In [1]: import numpy as np

In [2]: np.set_printoptions(precision=4, suppress=True, linewidth=140)

In [3]: M = np.load("w.npy")

In [4]: print(M)
[[ 0  3  2  2  0  3]
 [-3  0 -1  1 -1  1]
 [-2  1  0  0 -2  0]
 [-2 -1  0  0 -3 -1]
 [ 0  1  2  3  0 -2]
 [-3 -1  0  1  2  0]]

In [5]: u, g = M[5], M[0]

In [6]: print(u @ u)
15

In [7]: p = (u @ g) / (u @ u) * u

In [8]: print(round(float((g - p) @ u), 4))
0.0

In [9]: print(np.outer(u, g))
[[ 0 -9 -6 -6  0 -9]
 [ 0 -3 -2 -2  0 -3]
 [ 0  0  0  0  0  0]
 [ 0  3  2  2  0  3]
 [ 0  6  4  4  0  6]
 [ 0  0  0  0  0  0]]

In [10]: print(g - p)
[-0.2     2.9333  2.      2.0667  0.1333  3.    ]

In [11]: print(np.linalg.matrix_rank(np.outer(u, g)))
1

In [12]: print(p)
[ 0.2     0.0667 -0.     -0.0667 -0.1333 -0.    ]

In [13]: W0 = np.load("a.npy")

In [14]: print(W0)
[[ -2   2  -5  -4   3   4]
 [  2   2  -7   1   2   4]
 [  6   6  -6   1  -2   0]
 [  2   4  -8   6  -6   3]
 [  0  -1  -3   3  -4   6]
 [  2  -4   2   4   1   2]
 [  7  -5   5  -1  -1   6]
 [ 10  -8  10   1  -5   2]
 [  5 -10  13  -4  -6   5]
 [  4  -6  14  -6  -8   1]
 [  9  -3  11  -5  -9   1]
 [ 13   0  12  -5  -6  -2]
 [ 14   5  17  -5  -9  -7]
 [ 15   2  21   0  -5 -12]
 [ 16   1  19  -5 -10 -16]
 [ 19  -3  23  -1  -8 -13]
 [ 16  -4  27   1 -11 -18]
 [ 16  -9  24  -3 -13 -18]
 [ 17  -4  21  -1 -10 -18]
 [ 20  -5  23   1 -13 -22]
 [ 22  -2  18  -4 -17 -25]]

In [15]: Xs = (W0 - W0.mean(axis=0)) / W0.std(axis=0)

In [16]: print(np.argwhere(np.abs(Xs) > 2))
[[ 3  3]
 [20  4]]

In [17]: print(Xs.std(axis=0))
[1. 1. 1. 1. 1. 1.]

In [18]: b = np.linalg.lstsq(np.delete(Xs, 0, axis=1), Xs[:, 0])[0]

In [19]: print(np.round(1 - np.var(Xs[:, 0] - np.delete(Xs, 0, axis=1) @ b), 4))
0.8932

In [20]: print(b)
[ 0.1312  0.4863  0.0214 -0.1406 -0.4258]

In [21]: u, g = W0[11], W0[5]

In [22]: print(u @ u)
378

In [23]: p = (u @ g) / (u @ u) * u

In [24]: print(round(float((g - p) @ u), 4))
-0.0

In [25]: print(g - p)
[ 1.3122 -4.      1.3651  4.2646  1.3175  2.1058]

In [26]: print(round(float(np.linalg.norm(u + g) ** 2 + np.linalg.norm(u - g) ** 2), 4))
846.0

In [27]: Xs = W0 - W0.mean(axis=0)

In [28]: V = np.linalg.svd(Xs)[2][:1]

In [29]: B = Xs - Xs @ V.T @ V

In [30]: print(np.linalg.norm(B, axis=1).round(6).argmax())
8

In [31]: print((Xs @ V.T).std(axis=0))
[16.5094]

In [32]: vec = np.array([-3, 2, -3, -2, 3, -1])

In [33]: rhs = W0 @ vec

In [34]: print(np.linalg.solve(W0.T @ W0, W0.T @ rhs))
[-3.  2. -3. -2.  3. -1.]

In [35]: print(np.round(np.linalg.pinv(W0) @ W0, 4) + 0)
[[1. 0. 0. 0. 0. 0.]
 [0. 1. 0. 0. 0. 0.]
 [0. 0. 1. 0. 0. 0.]
 [0. 0. 0. 1. 0. 0.]
 [0. 0. 0. 0. 1. 0.]
 [0. 0. 0. 0. 0. 1.]]

In [36]: print(np.linalg.lstsq(W0, rhs)[0])
[-3.  2. -3. -2.  3. -1.]

In [37]: rng = np.random.default_rng(4411)

In [38]: rhs = rhs + 0.1 * rng.normal(size=21)

In [39]: print(rhs)
[  38.0001   18.8124    3.9544   -6.889   -17.0295  -27.1424  -52.901   -94.8644  -88.8616  -79.0318  -83.9515  -81.0308  -92.9956
 -106.8979 -107.0517 -141.1531 -154.0015 -153.098  -132.1064 -158.0563 -141.932 ]

In [40]: b, *_ = np.linalg.lstsq(W0, rhs)

In [41]: print([round(float(np.linalg.norm(np.linalg.solve(W0.T @ W0 + lam * np.eye(6), W0.T @ rhs))), 2) for lam in (0, 1, 10, 100)])
[6.0, 5.98, 5.88, 5.27]

In [42]: print(b)
[-3.0051  2.0022 -2.9976 -1.9988  2.9907 -0.995 ]

In [43]: print(round(float(np.linalg.norm(rhs - W0 @ b)), 4))
0.3961

In [44]: print(np.round(W0.T @ (rhs - W0 @ b), 4) + 0)
[0. 0. 0. 0. 0. 0.]

In [45]: X = np.load("mat.npy")

In [46]: print(X)
[[ 2  2  0  0 -1 -2]
 [ 2  7 -1 -1  2  2]
 [ 1  1  3 -2  2 -2]
 [-2  2  0  8  2  2]
 [ 2  0 -2 -1  8  0]
 [ 1 -1 -2  1 -1 -1]]

In [47]: vec = np.array([-4, -7, -4, 3, 5, -6])

In [48]: rhs = X @ vec

In [49]: print(rhs)
[-15 -58  -7  16  37  15]

In [50]: print(np.linalg.solve(X, X[:, 5]))
[0. 0. 0. 0. 0. 1.]

In [51]: print(np.linalg.solve(X.T, X[0]))
[1. 0. 0. 0. 0. 0.]

In [52]: print(np.linalg.solve(X, rhs + X[:, 2]))
[-4. -7. -3.  3.  5. -6.]

In [53]: t3 = np.stack([X, 5 * X, X[::-1]])

In [54]: print(np.linalg.matrix_rank(t3.reshape(3, -1)))
2

In [55]: print(np.einsum("bij,cij->bc", t3, t3))
[[ 261 1305   20]
 [1305 6525  100]
 [  20  100  261]]

In [56]: F = np.loadtxt("case15.csv", delimiter=",")

In [57]: print(F)
[[ 0.2513  0.2154 -0.0718 -0.3231  0.     -0.1795]
 [ 0.2154  0.1846 -0.0615 -0.2769  0.     -0.1538]
 [-0.0718 -0.0615  0.0205  0.0923  0.      0.0513]
 [-0.3231 -0.2769  0.0923  0.4154  0.      0.2308]
 [ 0.      0.      0.      0.      0.      0.    ]
 [-0.1795 -0.1538  0.0513  0.2308  0.      0.1282]]

In [58]: B = np.c_[W0[:, :1] @ np.array([[-4]]), np.array([-5, -7, 4, -6, 5, -2, 4, -8, -8, -4, -1, 7, 3, 1, 2, -6, -5, 7, 5, 1, 7])]

In [59]: print(B)
[[  8  -5]
 [ -8  -7]
 [-24   4]
 [ -8  -6]
 [  0   5]
 [ -8  -2]
 [-28   4]
 [-40  -8]
 [-20  -8]
 [-16  -4]
 [-36  -1]
 [-52   7]
 [-56   3]
 [-60   1]
 [-64   2]
 [-76  -6]
 [-64  -5]
 [-64   7]
 [-68   5]
 [-80   1]
 [-88   7]]

In [60]: print(np.linalg.norm(np.linalg.qr(W0)[0].T @ B, axis=0) ** 2 / ((B ** 2).sum(axis=0) + 1e-12))
[1.     0.2601]

In [61]: print(np.round(np.linalg.norm(B - W0 @ np.linalg.lstsq(W0, B)[0], axis=0), 4) + 0)
[ 0.     20.4273]

In [62]: z = rng.integers(0, 3, 4)

In [63]: E = np.triu((z[:, None] == z) & (rng.random((4, 4)) < 0.8), 1).astype(int)

In [64]: E += E.T

In [65]: print(E)
[[0 0 1 1]
 [0 0 0 0]
 [1 0 0 0]
 [1 0 0 0]]

In [66]: z = rng.permutation(4)

In [67]: print(z)
[3 0 1 2]

In [68]: B = E[z][:, z]

In [69]: print(np.diag(B))
[0 0 0 0]

In [70]: print(np.round(np.sort(np.abs(np.linalg.eigvals(B))), 4) + 0)
[0.     0.     1.4142 1.4142]

In [71]: print(np.allclose(B, E))
False

In [72]: print(np.trace(B))
0

In [73]: print(round(np.linalg.det(B), 4), np.round(np.linalg.det(E[z]), 4))
0.0 0.0

In [74]: print(B)
[[0 1 0 0]
 [1 0 0 1]
 [0 0 0 0]
 [0 1 0 0]]

In [75]: P = np.triu(np.array([[2, 1, 0, 0], [0, 2, 0, 2], [2, 2, 0, 0], [0, 0, 2, 2]]), 1) + np.eye(4)

In [76]: B = P @ E @ np.linalg.inv(P)

In [77]: print(np.linalg.matrix_rank(B))
2

In [78]: print(np.trace(B), np.trace(E))
0.0 0

In [79]: print(round(np.linalg.det(B), 4))
0.0

In [80]: print([round(float(np.linalg.det(E[:i, :i])), 2) + 0 for i in range(1, 5)])
[0.0, 0.0, 0.0, 0.0]

In [81]: print(round(float(np.linalg.eigvalsh(E).min()), 4))
-1.4142

In [82]: K = np.diag(np.array([3, 1])) + -2 * np.eye(2, k=1) + -2 * np.eye(2, k=-1)

In [83]: print(K)
[[ 3. -2.]
 [-2.  1.]]

In [84]: u = np.array([0, 1, 0])

In [85]: print(np.polyval(u, K[0]))
[ 3. -2.]

In [86]: print(np.array([np.convolve(row, u, "same") for row in K]))
[[ 0.  3. -2.]
 [ 0. -2.  1.]]

In [87]: print(np.convolve(K[0], u))
[ 0.  3. -2.  0.]

In [88]: Uu, sig, VT = np.linalg.svd(K)

In [89]: print(sig)
[4.2361 0.2361]

In [90]: print(np.argmax(sig[:-1] / (sig[1:] + 1e-6)) + 1)
1

In [91]: B = Uu[:, :1] @ np.diag(sig[:1]) @ VT[:1]

In [92]: print(np.round(np.linalg.norm(K - B, 2), 4), round(sig[1], 4))
0.2361 0.2361

In [93]: print(round(float(np.abs(K - B).max()), 4))
0.1708

In [94]: print(round(float(np.linalg.norm(K - B) / np.linalg.norm(K)), 4))
0.0556

In [95]: print(np.linalg.matrix_rank(K, rtol=0.05))
2

In [96]: print(np.linalg.matrix_rank(B))
1

In [97]: u = np.array([2, 3])

In [98]: B = K + np.outer(u, np.eye(2)[1])

In [99]: print(np.linalg.matrix_rank(B - K))
1

In [100]: print(B)
[[ 3.  0.]
 [-2.  4.]]

In [101]: print(round(float(np.linalg.det(B) / np.linalg.det(K)), 4), round(1 + np.linalg.solve(K, u)[1], 4))
-12.0 -12.0
